In [1]: import numpy as np

In [2]: from numpy import linalg as LA

In [3]: np.set_printoptions(suppress=True, linewidth=140)

In [4]: r0 = np.array([-3, 5, 7, 5, 0, -2])

In [5]: g = np.array([-2, -2, -1, -2, 2])

In [6]: m1 = np.outer(r0, g)

In [7]: print(m1)
[[  6   6   3   6  -6]
 [-10 -10  -5 -10  10]
 [-14 -14  -7 -14  14]
 [-10 -10  -5 -10  10]
 [  0   0   0   0   0]
 [  4   4   2   4  -4]]

In [8]: r0 = np.array([-1, 1, -3])

In [9]: print(np.array([np.convolve(row, r0, "same") for row in m1]))
[[  0 -15 -21   3 -24]
 [  0  25  35  -5  40]
 [  0  35  49  -7  56]
 [  0  25  35  -5  40]
 [  0   0   0   0   0]
 [  0 -10 -14   2 -16]]

In [10]: print(np.polyval(r0, m1[3]))
[-113 -113  -33 -113  -93]

In [11]: A = np.load("m.npy")

In [12]: print(A)
[[ 5  3  4  2  4]
 [ 9  7  8  4  4]
 [ 7  5  6  3  4]
 [11  9 10  5  4]
 [ 5  3  4  2  4]
 [ 5  3  4  2  4]
 [ 9  7  8  4  4]
 [ 5  3  4  2  4]
 [ 5  3  4  2  4]
 [ 5  3  4  2  4]
 [ 5  3  4  2  4]
 [ 9  7  8  4  4]
 [11  9 10  5  4]
 [ 9  7  8  4  4]
 [11  9 10  5  4]
 [11  9 10  5  4]
 [ 7  5  6  3  4]
 [11  9 10  5  4]
 [ 9  7  8  4  4]
 [ 5  3  4  2  4]
 [ 9  7  8  4  4]
 [ 7  5  6  3  4]
 [ 9  7  8  4  4]
 [ 9  7  8  4  4]
 [11  9 10  5  4]
 [ 7  5  6  3  4]
 [ 7  5  6  3  4]
 [ 9  7  8  4  4]
 [ 9  7  8  4  4]]

In [13]: left, sv, vt = LA.svd(A)

In [14]: V = vt[:(sv > 1e-8).sum()]

In [15]: rng = np.random.default_rng(657)

In [16]: x = A[10] + 4 * A[25] + rng.integers(2) * np.eye(5)[0]

In [17]: print(x)
[33. 23. 28. 14. 20.]

In [18]: print(np.allclose(V.T @ V @ x, x))
True

In [19]: X = np.load("block15.npy")

In [20]: print(X)
[[-2 -4 -4  3  6  6]
 [ 0  0 -2  0  0  3]
 [ 0  0  2  0  0 -3]
 [-1 -2 -2 -1 -2 -2]
 [ 0  0 -1  0  0 -1]
 [ 0  0  1  0  0  1]]

In [21]: W1 = np.array([[-4, -3, 9],
    ...:     [-1, 9, 6],
    ...:     [-3, -2, 7],
    ...:     [6, 0, -4],
    ...:     [7, 3, -3],
    ...:     [-6, 3, -5]])

In [22]: beta = np.array([1, 1, 2])

In [23]: H = np.maximum(X @ W1 + beta, 0)

In [24]: print(np.round((H > 0).mean(axis=0), 1))
[0.7 0.5 0.3]

In [25]: print(LA.matrix_rank(H))
3

In [26]: print(H)
[[49 15  0]
 [ 0 14  0]
 [13  0 31]
 [ 5  0  0]
 [10  0  0]
 [ 0  2  4]]

In [27]: W2 = np.array([[2, 1], [2, 2], [2, -2]])

In [28]: print((H @ W2).round(6).argmax(axis=1))
[0 0 0 0 0 0]

In [29]: print(W1 @ W2)
[[  4 -28]
 [ 28   5]
 [  4 -21]
 [  4  14]
 [ 14  19]
 [-16  10]]

In [30]: print(H @ W2)
[[128  79]
 [ 28  28]
 [ 88 -49]
 [ 10   5]
 [ 20  10]
 [ 12  -4]]

In [31]: left, sv, vt = LA.svd(X)

In [32]: V = vt[:(sv > 1e-8).sum()]

In [33]: x = X[1] + 4 * X[3] + rng.integers(2) * np.eye(6)[1]

In [34]: print(x)
[ -4.  -7. -10.  -4.  -8.  -5.]

In [35]: print(np.round(np.diag(V.T @ V), 1))
[0.2 0.8 1.  0.2 0.8 1. ]

In [36]: print(LA.matrix_rank(np.vstack([X, x])))
5

In [37]: F = np.loadtxt("dump.csv", delimiter=",")

In [38]: print(F.round(1))
[[ 1.   0.   0.   0.   0.   0.   0.   0. ]
 [ 0.   1.   0.   0.   0.   0.   0.  -0.3]
 [ 0.   0.   1.   0.   0.   0.   0.   0. ]
 [ 0.   0.   0.   1.   0.   0.   0.   0. ]
 [ 0.   0.   0.   0.   1.   0.   0.   0. ]
 [ 0.   0.   0.   0.   0.   1.   0.   0. ]
 [ 0.   0.   0.   0.   0.   0.   1.   0. ]
 [ 0.   0.3  0.   0.   0.   0.   0.   1. ]]

In [39]: print(np.flatnonzero(LA.matrix_power((F != 0) + (F.T != 0) + np.eye(8), 8)[7]))
[1 7]

In [40]: print(round(float(LA.det(F)), 1))
1.0

In [41]: arr = np.load("sample5.npy")

In [42]: print(arr)
[[  39    0    2    1    2   -2]
 [   1  -60   -1    2   -1   -3]
 [   3   -1 -102    2    0    1]
 [  -2    2    1    2    2    1]
 [  -3    3    0    1  -98   -2]
 [  -2   -3    1    1   -2  -38]]

In [43]: left, sv, vt = LA.svd(arr)

In [44]: print(sv.round(1))
[102.1  98.2  60.5  39.   37.6   2.2]

In [45]: M2 = left[:, :5] @ np.diag(sv[:5]) @ vt[:5]

In [46]: print(LA.matrix_rank(M2))
5

In [47]: W0 = np.load("layer15.npy")

In [48]: print(W0)
[[1 2 0 2 0 2 2 0 0]
 [0 1 2 0 2 0 2 2 0]
 [0 0 1 2 0 2 0 2 2]
 [2 0 0 1 2 0 2 0 2]
 [2 2 0 0 1 2 0 2 0]
 [0 2 2 0 0 1 2 0 2]
 [2 0 2 2 0 0 1 2 0]
 [0 2 0 2 2 0 0 1 2]
 [2 0 2 0 2 2 0 0 1]]

In [49]: M2 = W0 / LA.norm(W0, axis=1, keepdims=True)

In [50]: gram = M2 @ M2.T

In [51]: print(np.round(LA.norm(M2, axis=1), 1))
[1. 1. 1. 1. 1. 1. 1. 1. 1.]

In [52]: print(np.argwhere(np.triu(np.abs(gram) > 0.95, 1)))
[]

In [53]: print((gram - 2 * np.eye(9)).round(6).argmax(axis=1))
[4 5 6 7 0 0 1 2 3]

In [54]: print(np.allclose(W0 @ W0.T, W0.T @ W0))
True

In [55]: print(np.round(np.sort(np.abs(np.fft.fft(W0[0]))), 1), np.round(np.sort(LA.svd(W0, compute_uv=False)), 1))
[1.5 1.5 3.  3.  3.4 3.4 3.7 3.7 9. ] [1.5 1.5 3.  3.  3.4 3.4 3.7 3.7 9. ]

In [56]: print(np.round(np.fft.fft(W0[0]), 1))
[ 9. +0.j  -1.3-0.6j  0.9-3.3j  3. +0.j  -2.5-2.7j -2.5+2.7j  3. +0.j   0.9+3.3j -1.3+0.6j]

In [57]: W2 = np.array([[0, -2, -2, 3, -1, -1]])

In [58]: mat = rng.normal(size=(31, 1)) @ W2 + np.array([2, 0, 0, 1, 0, 0])

In [59]: print(mat.round(1) + 0)
[[ 2.  -1.3 -1.3  2.9 -0.6 -0.6]
 [ 2.  -1.6 -1.6  3.5 -0.8 -0.8]
 [ 2.   0.1  0.1  0.9  0.   0. ]
 [ 2.  -3.1 -3.1  5.7 -1.6 -1.6]
 [ 2.   2.2  2.2 -2.2  1.1  1.1]
 [ 2.  -0.7 -0.7  2.1 -0.4 -0.4]
 [ 2.   0.9  0.9 -0.4  0.5  0.5]
 [ 2.  -1.7 -1.7  3.5 -0.8 -0.8]
 [ 2.   0.   0.   1.   0.   0. ]
 [ 2.  -0.7 -0.7  2.  -0.3 -0.3]
 [ 2.   0.6  0.6  0.2  0.3  0.3]
 [ 2.   0.5  0.5  0.2  0.3  0.3]
 [ 2.   1.4  1.4 -1.2  0.7  0.7]
 [ 2.   0.9  0.9 -0.3  0.4  0.4]
 [ 2.  -0.4 -0.4  1.7 -0.2 -0.2]
 [ 2.  -1.3 -1.3  2.9 -0.6 -0.6]
 [ 2.   4.3  4.3 -5.5  2.2  2.2]
 [ 2.   1.3  1.3 -0.9  0.6  0.6]
 [ 2.   1.3  1.3 -0.9  0.6  0.6]
 [ 2.   0.7  0.7  0.   0.3  0.3]
 [ 2.  -1.3 -1.3  3.  -0.7 -0.7]
 [ 2.   0.7  0.7 -0.1  0.4  0.4]
 [ 2.   0.7  0.7 -0.1  0.4  0.4]
 [ 2.   2.7  2.7 -3.   1.3  1.3]
 [ 2.  -0.5 -0.5  1.7 -0.2 -0.2]
 [ 2.   0.3  0.3  0.5  0.2  0.2]
 [ 2.  -2.4 -2.4  4.6 -1.2 -1.2]
 [ 2.  -0.1 -0.1  1.2 -0.1 -0.1]
 [ 2.   0.1  0.1  0.8  0.1  0.1]
 [ 2.   2.3  2.3 -2.5  1.2  1.2]
 [ 2.   0.7  0.7  0.   0.3  0.3]]

In [60]: r = LA.matrix_rank(mat)

In [61]: print(r)
2

In [62]: null = LA.svd(mat)[2][r:].T

In [63]: print(null.shape)
(6, 4)

In [64]: print([int(LA.matrix_rank(mat[:, :j + 1])) for j in range(6)])
[1, 2, 2, 2, 2, 2]

In [65]: print([int(LA.matrix_rank(np.delete(mat, i, axis=0))) for i in range(31)])
[2, 2, 2, 2, 2, 2, 2, 2, 2, 2, 2, 2, 2, 2, 2, 2, 2, 2, 2, 2, 2, 2, 2, 2, 2, 2, 2, 2, 2, 2, 2]

In [66]: print([int(LA.matrix_rank(mat[:i])) for i in range(1, len(mat) + 1)])
[1, 2, 2, 2, 2, 2, 2, 2, 2, 2, 2, 2, 2, 2, 2, 2, 2, 2, 2, 2, 2, 2, 2, 2, 2, 2, 2, 2, 2, 2, 2]

In [67]: print(LA.matrix_rank(X, rtol=0.1))
4

In [68]: print([round(float(x), 1) for x in LA.svd(X, compute_uv=False)[:3]])
[11.4, 4.4, 3.6]

In [69]: print(np.argsort(-LA.norm(mat, axis=0).round(6), kind="stable")[:3])
[3 0 1]

In [70]: left, sv, vt = LA.svd(mat)

In [71]: V = vt[:(sv > 1e-8).sum()]

In [72]: x = mat[19] + 3 * mat[22] + rng.integers(2) * np.eye(6)[5]

In [73]: print(x.round(1))
[ 8.   2.9  2.9 -0.4  1.5  2.5]

In [74]: print(np.round(V.T @ V, 1))
[[ 0.9  0.1  0.1  0.2  0.1  0.1]
 [ 0.1  0.2  0.2 -0.3  0.1  0.1]
 [ 0.1  0.2  0.2 -0.3  0.1  0.1]
 [ 0.2 -0.3 -0.3  0.5 -0.1 -0.1]
 [ 0.1  0.1  0.1 -0.1  0.1  0.1]
 [ 0.1  0.1  0.1 -0.1  0.1  0.1]]

In [75]: print(np.round(np.diag(V.T @ V), 1))
[0.9 0.2 0.2 0.5 0.1 0.1]

In [76]: r0 = np.array([3, -1, -1, -1, 1, -1, 2, -3]) + 0.5

In [77]: M = np.eye(8) - 2 * np.outer(r0, r0) / (r0 @ r0)

In [78]: print(M.round(1) + 0)
[[ 0.1  0.1  0.1  0.1 -0.4  0.1 -0.6  0.6]
 [ 0.1  1.   0.   0.   0.1  0.   0.1 -0.1]
 [ 0.1  0.   1.   0.   0.1  0.   0.1 -0.1]
 [ 0.1  0.   0.   1.   0.1  0.   0.1 -0.1]
 [-0.4  0.1  0.1  0.1  0.8  0.1 -0.3  0.3]
 [ 0.1  0.   0.   0.   0.1  1.   0.1 -0.1]
 [-0.6  0.1  0.1  0.1 -0.3  0.1  0.6  0.4]
 [ 0.6 -0.1 -0.1 -0.1  0.3 -0.1  0.4  0.6]]

In [79]: x = np.array([1, 3, 1, 3, 2, 1, 2, 1])

In [80]: y = M @ x

In [81]: beta, lr = np.zeros(8), 1 / LA.norm(M, 2) ** 2

In [82]: for i in range(250):
    ...:     beta -= lr * M.T @ (M @ beta - y)
    ...:     if i % 50 == 0: print(i, round(LA.norm(M @ beta - y), 1))
    ...: 
0 0.0
50 0.0
100 0.0
150 0.0
200 0.0

In [83]: print(beta.round(1))
[1. 3. 1. 3. 2. 1. 2. 1.]
